% ipython --no-banner

In [1]: import numpy as np

In [2]: np.set_printoptions(precision=2, suppress=True, linewidth=140)

In [3]: def rd(a):
   ...:     return np.round(a, 2) + 0
   ...: 

In [4]: A = np.loadtxt("a.csv", delimiter=",")

In [5]: A
Out[5]: 
array([[-10.08,  33.  , -14.08,  -6.86,  18.39,   7.26,  19.  ,  19.33],
       [-10.3 ,  34.91, -13.49,  -4.29,  16.  ,   8.77,  19.43,  18.1 ],
       [-26.92, -20.35,   8.04, -20.18,   4.82, -24.73, -21.39,  23.77],
       [-10.31,  32.9 , -14.55,  -7.38,  17.12,   8.29,  18.32,  17.14],
       [ -9.32,  35.65, -13.54,  -5.53,  15.37,   7.75,  18.2 ,  18.03],
       [ -8.88,  35.17, -14.16,  -6.12,  17.11,   8.08,  17.02,  18.05],
       [ -8.99,  32.03, -13.71,  -6.52,  17.79,   7.85,  17.35,  18.08],
       [ -8.55,  32.98, -13.98,  -5.26,  18.33,   7.72,  18.04,  17.08],
       [-27.55, -22.43,   4.42, -19.4 ,   3.24, -25.3 , -20.44,  21.28],
       [-11.56,  32.88, -12.92,  -5.01,  17.31,   7.75,  17.69,  18.69],
       [-26.91, -22.06,   5.44, -17.64,   4.23, -24.1 , -20.58,  22.83],
       [ -9.66,  33.55, -13.21,  -5.3 ,  19.01,   7.15,  20.14,  18.57],
       [-26.82, -23.04,   6.41, -18.66,   5.57, -23.3 , -22.61,  20.02],
       [ -9.75,  34.53, -13.83,  -5.34,  17.09,   7.02,  17.7 ,  18.36],
       [-28.48, -22.9 ,   6.05, -20.62,   3.6 , -22.65, -21.26,  20.96],
       [ -8.95,  32.35, -13.03,  -6.44,  17.71,   7.11,  18.19,  18.33],
       [ -9.91,  34.17, -14.64,  -6.89,  18.54,   7.76,  17.52,  18.7 ],
       [-28.65, -21.53,   5.98, -18.92,   4.23, -22.08, -22.41,  22.46],
       [-11.71,  33.64, -15.12,  -6.69,  18.47,   9.1 ,  17.56,  19.02],
       [-26.41, -22.44,   4.85, -20.66,   4.03, -25.29, -21.61,  20.71],
       [-28.31, -22.06,   6.32, -20.83,   5.78, -22.62, -20.98,  20.68],
       [-27.91, -20.61,   4.29, -19.54,   3.2 , -25.38, -22.79,  22.6 ],
       [ -8.8 ,  31.93, -14.77,  -6.15,  18.24,   7.98,  17.1 ,  17.5 ],
       [-10.03,  35.09, -14.53,  -8.52,  16.93,   7.83,  20.17,  16.52],
       [ -9.05,  34.6 , -13.48,  -6.55,  16.6 ,   7.47,  18.24,  17.9 ],
       [ -9.66,  32.59, -14.18,  -4.27,  17.57,   3.87,  18.35,  17.16],
       [-28.03, -20.36,   4.86, -19.98,   3.28, -24.77, -21.51,  22.76]])

In [6]: Ac = (A - A.mean(axis=0)) / A.std(axis=0)

In [7]: np.argwhere(np.abs(Ac) > 2)
Out[7]: array([[2, 7]])

In [8]: beta = np.linalg.lstsq(np.delete(Ac, 6, axis=1), Ac[:, 6])[0]

In [9]: rd(1 - np.var(Ac[:, 6] - np.delete(Ac, 6, axis=1) @ beta))
Out[9]: np.float64(1.0)

In [10]: C2 = np.cov(A, rowvar=False)

In [11]: rd(A.std(axis=0))
Out[11]: array([ 8.67, 26.79,  9.51,  6.64,  6.49, 15.3 , 19.24,  2.04])

In [12]: rd(np.polyfit(A[:, 2], A[:, 7], 1))
Out[12]: array([ 0.19, 20.72])

In [13]: rd(np.corrcoef(A[:, 2], A[:, 7])[0, 1])
Out[13]: np.float64(0.9)

In [14]: np.median(A, axis=0)
Out[14]: array([-10.3 ,  32.59, -13.48,  -6.86,  16.93,   7.15,  17.52,  18.69])

In [15]: C2.shape
Out[15]: (8, 8)

In [16]: np.argwhere(np.triu(np.abs(np.corrcoef(A.T)) > 0.8, 1))
Out[16]: 
array([[0, 1],
       [0, 2],
       [0, 3],
       [0, 4],
       [0, 5],
       [0, 6],
       [0, 7],
       [1, 2],
       [1, 3],
       [1, 4],
       [1, 5],
       [1, 6],
       [1, 7],
       [2, 3],
       [2, 4],
       [2, 5],
       [2, 6],
       [2, 7],
       [3, 4],
       [3, 5],
       [3, 6],
       [3, 7],
       [4, 5],
       [4, 6],
       [4, 7],
       [5, 6],
       [5, 7],
       [6, 7]])

In [17]: rd(np.corrcoef(A.T))
Out[17]: 
array([[ 1.  ,  0.99, -0.99,  0.98,  0.99,  0.99,  0.99, -0.9 ],
       [ 0.99,  1.  , -1.  ,  0.99,  0.99,  1.  ,  1.  , -0.89],
       [-0.99, -1.  ,  1.  , -0.98, -0.98, -0.99, -0.99,  0.9 ],
       [ 0.98,  0.99, -0.98,  1.  ,  0.98,  0.98,  0.99, -0.87],
       [ 0.99,  0.99, -0.98,  0.98,  1.  ,  0.99,  0.99, -0.88],
       [ 0.99,  1.  , -0.99,  0.98,  0.99,  1.  ,  1.  , -0.89],
       [ 0.99,  1.  , -0.99,  0.99,  0.99,  1.  ,  1.  , -0.89],
       [-0.9 , -0.89,  0.9 , -0.87, -0.88, -0.89, -0.89,  1.  ]])

In [18]: O, _ = np.linalg.qr(np.array([[0.2, -0.1, -0.5, -2.0, 0.6],
    ...:     [-0.9, -0.2, -0.3, 0.5, -0.1],
    ...:     [1.6, -0.3, 0.6, -0.2, -1.3],
    ...:     [-0.2, -0.2, 0.3, 0.0, 0.4],
    ...:     [-1.8, -0.6, -2.2, -2.5, 2.2],
    ...:     [0.0, 0.2, 1.4, 1.2, 1.1],
    ...:     [0.1, 1.1, 1.1, -0.4, 0.6]]))

In [19]: M = O @ O.T

In [20]: rd(M)
Out[20]: 
array([[ 0.5 , -0.14,  0.3 ,  0.13,  0.27, -0.09,  0.2 ],
       [-0.14,  0.75, -0.09,  0.36, -0.01, -0.17,  0.01],
       [ 0.3 , -0.09,  0.68,  0.19, -0.23, -0.06, -0.16],
       [ 0.13,  0.36,  0.19,  0.46,  0.06,  0.24,  0.02],
       [ 0.27, -0.01, -0.23,  0.06,  0.81, -0.01, -0.13],
       [-0.09, -0.17, -0.06,  0.24, -0.01,  0.89,  0.  ],
       [ 0.2 ,  0.01, -0.16,  0.02, -0.13,  0.  ,  0.91]])

In [21]: x0 = np.array([-5, 0, -1, 3, 5, 5, 3])

In [22]: rd(M @ M @ x0)
Out[22]: array([-0.87,  0.99, -3.56,  2.11,  2.69,  5.67,  1.32])

In [23]: rd(np.linalg.eigvalsh(2 * M - np.eye(7)))
Out[23]: array([-1., -1.,  1.,  1.,  1.,  1.,  1.])

In [24]: rd((x0 - M @ x0) @ (M @ x0))
Out[24]: np.float64(0.0)

In [25]: rd(M @ x0)
Out[25]: array([-0.87,  0.99, -3.56,  2.11,  2.69,  5.67,  1.32])

In [26]: rng = np.random.default_rng(0)

In [27]: lab = rng.permutation(7)

In [28]: lab
Out[28]: array([2, 4, 3, 6, 5, 0, 1])

In [29]: B = M[lab][:, lab]

In [30]: np.allclose(B, M)
Out[30]: False

In [31]: rd(np.sort(np.abs(np.linalg.eigvals(B))))
Out[31]: array([0., 0., 1., 1., 1., 1., 1.])

In [32]: t = np.radians(180)

In [33]: R = np.eye(7)

In [34]: R[3, 3] = R[2, 2] = np.cos(t)

In [35]: R[3, 2], R[2, 3] = -np.sin(t), np.sin(t)

In [36]: rd(R)
Out[36]: 
array([[ 1.,  0.,  0.,  0.,  0.,  0.,  0.],
       [ 0.,  1.,  0.,  0.,  0.,  0.,  0.],
       [ 0.,  0., -1.,  0.,  0.,  0.,  0.],
       [ 0.,  0.,  0., -1.,  0.,  0.,  0.],
       [ 0.,  0.,  0.,  0.,  1.,  0.,  0.],
       [ 0.,  0.,  0.,  0.,  0.,  1.,  0.],
       [ 0.,  0.,  0.,  0.,  0.,  0.,  1.]])

In [37]: B = M @ R.T

In [38]: rd(B)
Out[38]: 
array([[ 0.5 , -0.14, -0.3 , -0.13,  0.27, -0.09,  0.2 ],
       [-0.14,  0.75,  0.09, -0.36, -0.01, -0.17,  0.01],
       [ 0.3 , -0.09, -0.68, -0.19, -0.23, -0.06, -0.16],
       [ 0.13,  0.36, -0.19, -0.46,  0.06,  0.24,  0.02],
       [ 0.27, -0.01,  0.23, -0.06,  0.81, -0.01, -0.13],
       [-0.09, -0.17,  0.06, -0.24, -0.01,  0.89,  0.  ],
       [ 0.2 ,  0.01,  0.16, -0.02, -0.13,  0.  ,  0.91]])

In [39]: rd(np.abs(B - M).max(axis=0))
Out[39]: array([0.  , 0.  , 1.36, 0.92, 0.  , 0.  , 0.  ])

In [40]: K = np.loadtxt("block14.csv", delimiter=",")

In [41]: K
Out[41]: 
array([[ 6.,  0.,  0.,  0.,  0.,  0.,  4.],
       [ 0., -7.,  0.,  0., -8., -2.,  0.],
       [ 0.,  0., -6.,  0.,  0.,  0.,  0.],
       [-6.,  0.,  0.,  8.,  0.,  0.,  1.],
       [ 0., -2.,  0.,  0., -5.,  6.,  0.],
       [ 0., -9.,  0.,  0., -7.,  3.,  0.],
       [ 1.,  0.,  0., -9.,  0.,  0., -8.]])

In [42]: proj = A @ np.linalg.solve(A.T @ A, A.T)

In [43]: rd(proj @ A[:, 5])
Out[43]: 
array([  7.26,   8.77, -24.73,   8.29,   7.75,   8.08,   7.85,   7.72, -25.3 ,   7.75, -24.1 ,   7.15, -23.3 ,   7.02, -22.65,   7.11,
         7.76, -22.08,   9.1 , -25.29, -22.62, -25.38,   7.98,   7.83,   7.47,   3.87, -24.77])

In [44]: rd(np.trace(proj))
Out[44]: np.float64(8.0)

In [45]: O, _ = np.linalg.qr(np.array([[1.1, 0.6, -0.5, 1.0, 0.7, -0.1, 1.2, 1.2],
    ...:     [-1.1, 0.2, 0.2, -2.0, -0.6, 0.0, 1.0, 0.4],
    ...:     [-0.6, -0.9, -0.2, -1.2, 1.0, -0.6, 1.5, 0.1],
    ...:     [0.1, 1.0, 1.4, -1.8, -0.7, 0.7, -0.9, 1.1],
    ...:     [0.7, 0.3, 0.0, -0.6, -0.3, 0.9, 0.2, -0.1],
    ...:     [0.5, -0.1, 2.0, -0.9, 1.5, -0.4, -0.6, -0.1],
    ...:     [2.4, -0.8, 0.1, 0.0, -1.4, 0.5, -0.4, -0.3],
    ...:     [-1.5, 0.8, -0.8, 1.1, -0.4, -0.6, 0.6, 0.3],
    ...:     [0.2, -1.1, -0.9, -1.2, -1.8, -1.6, -2.0, -0.1]]))

In [46]: data = O @ O.T

In [47]: rd(data)
Out[47]: 
array([[ 0.97, -0.09,  0.09,  0.05,  0.07,  0.01,  0.03,  0.09,  0.  ],
       [-0.09,  0.74,  0.25,  0.15,  0.18,  0.02,  0.08,  0.25,  0.01],
       [ 0.09,  0.25,  0.76, -0.14, -0.18, -0.02, -0.07, -0.24, -0.01],
       [ 0.05,  0.15, -0.14,  0.92, -0.1 , -0.01, -0.04, -0.14,  0.  ],
       [ 0.07,  0.18, -0.18, -0.1 ,  0.87, -0.02, -0.05, -0.18,  0.  ],
       [ 0.01,  0.02, -0.02, -0.01, -0.02,  1.  , -0.01, -0.02,  0.  ],
       [ 0.03,  0.08, -0.07, -0.04, -0.05, -0.01,  0.98, -0.07,  0.  ],
       [ 0.09,  0.25, -0.24, -0.14, -0.18, -0.02, -0.07,  0.76, -0.01],
       [ 0.  ,  0.01, -0.01,  0.  ,  0.  ,  0.  ,  0.  , -0.01,  1.  ]])

In [48]: r = np.linalg.matrix_rank(data)

In [49]: r
Out[49]: np.int64(8)

In [50]: N = np.linalg.svd(data)[2][r:].T

In [51]: rd(N @ N.T)
Out[51]: 
array([[ 0.03,  0.09, -0.09, -0.05, -0.07, -0.01, -0.03, -0.09,  0.  ],
       [ 0.09,  0.26, -0.25, -0.15, -0.18, -0.02, -0.08, -0.25, -0.01],
       [-0.09, -0.25,  0.24,  0.14,  0.18,  0.02,  0.07,  0.24,  0.01],
       [-0.05, -0.15,  0.14,  0.08,  0.1 ,  0.01,  0.04,  0.14,  0.  ],
       [-0.07, -0.18,  0.18,  0.1 ,  0.13,  0.02,  0.05,  0.18,  0.  ],
       [-0.01, -0.02,  0.02,  0.01,  0.02,  0.  ,  0.01,  0.02,  0.  ],
       [-0.03, -0.08,  0.07,  0.04,  0.05,  0.01,  0.02,  0.07,  0.  ],
       [-0.09, -0.25,  0.24,  0.14,  0.18,  0.02,  0.07,  0.24,  0.01],
       [ 0.  , -0.01,  0.01,  0.  ,  0.  ,  0.  ,  0.  ,  0.01,  0.  ]])

In [52]: np.allclose(data @ N, 0)
Out[52]: True

In [53]: [int(np.linalg.matrix_rank(data[:i])) for i in range(1, len(data) + 1)]
Out[53]: [1, 2, 3, 4, 5, 6, 7, 8, 8]

In [54]: [int(np.linalg.matrix_rank(data[:, :j + 1])) for j in range(9)]
Out[54]: [1, 2, 3, 4, 5, 6, 7, 8, 8]

In [55]: rd(data @ N)
Out[55]: 
array([[0.],
       [0.],
       [0.],
       [0.],
       [0.],
       [0.],
       [0.],
       [0.],
       [0.]])

In [56]: [int(np.linalg.matrix_rank(np.delete(data, i, axis=0))) for i in range(9)]
Out[56]: [8, 8, 8, 8, 8, 8, 8, 8, 8]

In [57]: lab = rng.permutation(9)

In [58]: lab
Out[58]: array([3, 2, 0, 5, 4, 7, 1, 6, 8])

In [59]: B = data[lab][:, lab]

In [60]: rd(np.diag(B))
Out[60]: array([0.92, 0.76, 0.97, 1.  , 0.87, 0.76, 0.74, 0.98, 1.  ])

In [61]: np.allclose(B, data)
Out[61]: False

In [62]: rd(np.linalg.det(B)), rd(np.linalg.det(data[lab]))
Out[62]: (np.float64(0.0), np.float64(0.0))

In [63]: rd(np.trace(B))
Out[63]: np.float64(8.0)

In [64]: vals, V = np.linalg.eigh(data)

In [65]: x0 = np.array([2, 0, 0, 2, 1, 0, 2, 1, -1])

In [66]: rd(V * np.abs(vals) @ V.T)
Out[66]: 
array([[ 0.97, -0.09,  0.09,  0.05,  0.07,  0.01,  0.03,  0.09,  0.  ],
       [-0.09,  0.74,  0.25,  0.15,  0.18,  0.02,  0.08,  0.25,  0.01],
       [ 0.09,  0.25,  0.76, -0.14, -0.18, -0.02, -0.07, -0.24, -0.01],
       [ 0.05,  0.15, -0.14,  0.92, -0.1 , -0.01, -0.04, -0.14,  0.  ],
       [ 0.07,  0.18, -0.18, -0.1 ,  0.87, -0.02, -0.05, -0.18,  0.  ],
       [ 0.01,  0.02, -0.02, -0.01, -0.02,  1.  , -0.01, -0.02,  0.  ],
       [ 0.03,  0.08, -0.07, -0.04, -0.05, -0.01,  0.98, -0.07,  0.  ],
       [ 0.09,  0.25, -0.24, -0.14, -0.18, -0.02, -0.07,  0.76, -0.01],
       [ 0.  ,  0.01, -0.01,  0.  ,  0.  ,  0.  ,  0.  , -0.01,  1.  ]])

In [67]: X = np.diag(np.array([3, 3, 3, 1, 1, 0, 2, 2, 0])) + 5 * np.eye(9, k=1) + 5 * np.eye(9, k=-1)

In [68]: X
Out[68]: 
array([[3., 5., 0., 0., 0., 0., 0., 0., 0.],
       [5., 3., 5., 0., 0., 0., 0., 0., 0.],
       [0., 5., 3., 5., 0., 0., 0., 0., 0.],
       [0., 0., 5., 1., 5., 0., 0., 0., 0.],
       [0., 0., 0., 5., 1., 5., 0., 0., 0.],
       [0., 0., 0., 0., 5., 0., 5., 0., 0.],
       [0., 0., 0., 0., 0., 5., 2., 5., 0.],
       [0., 0., 0., 0., 0., 0., 5., 2., 5.],
       [0., 0., 0., 0., 0., 0., 0., 5., 0.]])

In [69]: t = np.radians(81)

In [70]: R = np.eye(8)

In [71]: R[4, 4] = R[2, 2] = np.cos(t)

In [72]: R[4, 2], R[2, 4] = -np.sin(t), np.sin(t)

In [73]: rd(R)
Out[73]: 
array([[ 1.  ,  0.  ,  0.  ,  0.  ,  0.  ,  0.  ,  0.  ,  0.  ],
       [ 0.  ,  1.  ,  0.  ,  0.  ,  0.  ,  0.  ,  0.  ,  0.  ],
       [ 0.  ,  0.  ,  0.16,  0.  ,  0.99,  0.  ,  0.  ,  0.  ],
       [ 0.  ,  0.  ,  0.  ,  1.  ,  0.  ,  0.  ,  0.  ,  0.  ],
       [ 0.  ,  0.  , -0.99,  0.  ,  0.16,  0.  ,  0.  ,  0.  ],
       [ 0.  ,  0.  ,  0.  ,  0.  ,  0.  ,  1.  ,  0.  ,  0.  ],
       [ 0.  ,  0.  ,  0.  ,  0.  ,  0.  ,  0.  ,  1.  ,  0.  ],
       [ 0.  ,  0.  ,  0.  ,  0.  ,  0.  ,  0.  ,  0.  ,  1.  ]])

In [74]: B = A @ R.T

In [75]: rd(np.abs(B - A).max(axis=0))
Out[75]: array([ 0.  ,  0.  , 31.  ,  0.  , 12.01,  0.  ,  0.  ,  0.  ])

In [76]: rd(np.linalg.svd(A, compute_uv=False)), rd(np.linalg.svd(B, compute_uv=False))
Out[76]: 
(array([213.73, 168.55,   6.62,   5.68,   5.61,   4.44,   4.33,   2.77]),
 array([213.73, 168.55,   6.62,   5.68,   5.61,   4.44,   4.33,   2.77]))

In [77]: rd(np.linalg.det(R)), rd(np.trace(R))
Out[77]: (np.float64(1.0), np.float64(6.31))

In [78]: x0 = np.array([1, 1, 3, 2, 1, 1, 1, 0, 3])

In [79]: (X @ x0).argmax()
Out[79]: np.int64(2)

In [80]: X * x0
Out[80]: 
array([[ 3.,  5.,  0.,  0.,  0.,  0.,  0.,  0.,  0.],
       [ 5.,  3., 15.,  0.,  0.,  0.,  0.,  0.,  0.],
       [ 0.,  5.,  9., 10.,  0.,  0.,  0.,  0.,  0.],
       [ 0.,  0., 15.,  2.,  5.,  0.,  0.,  0.,  0.],
       [ 0.,  0.,  0., 10.,  1.,  5.,  0.,  0.,  0.],
       [ 0.,  0.,  0.,  0.,  5.,  0.,  5.,  0.,  0.],
       [ 0.,  0.,  0.,  0.,  0.,  5.,  2.,  0.,  0.],
       [ 0.,  0.,  0.,  0.,  0.,  0.,  5.,  0., 15.],
       [ 0.,  0.,  0.,  0.,  0.,  0.,  0.,  0.,  0.]])

In [81]: np.sign((X @ x0).round(6))
Out[81]: array([1., 1., 1., 1., 1., 1., 1., 1., 0.])

In [82]: (X * x0).sum(axis=1)
Out[82]: array([ 8., 23., 24., 22., 16., 10.,  7., 20.,  0.])

In [83]: np.linalg.norm(X @ x0) <= np.linalg.norm(X, 2) * np.linalg.norm(x0) + 1e-9
Out[83]: np.True_
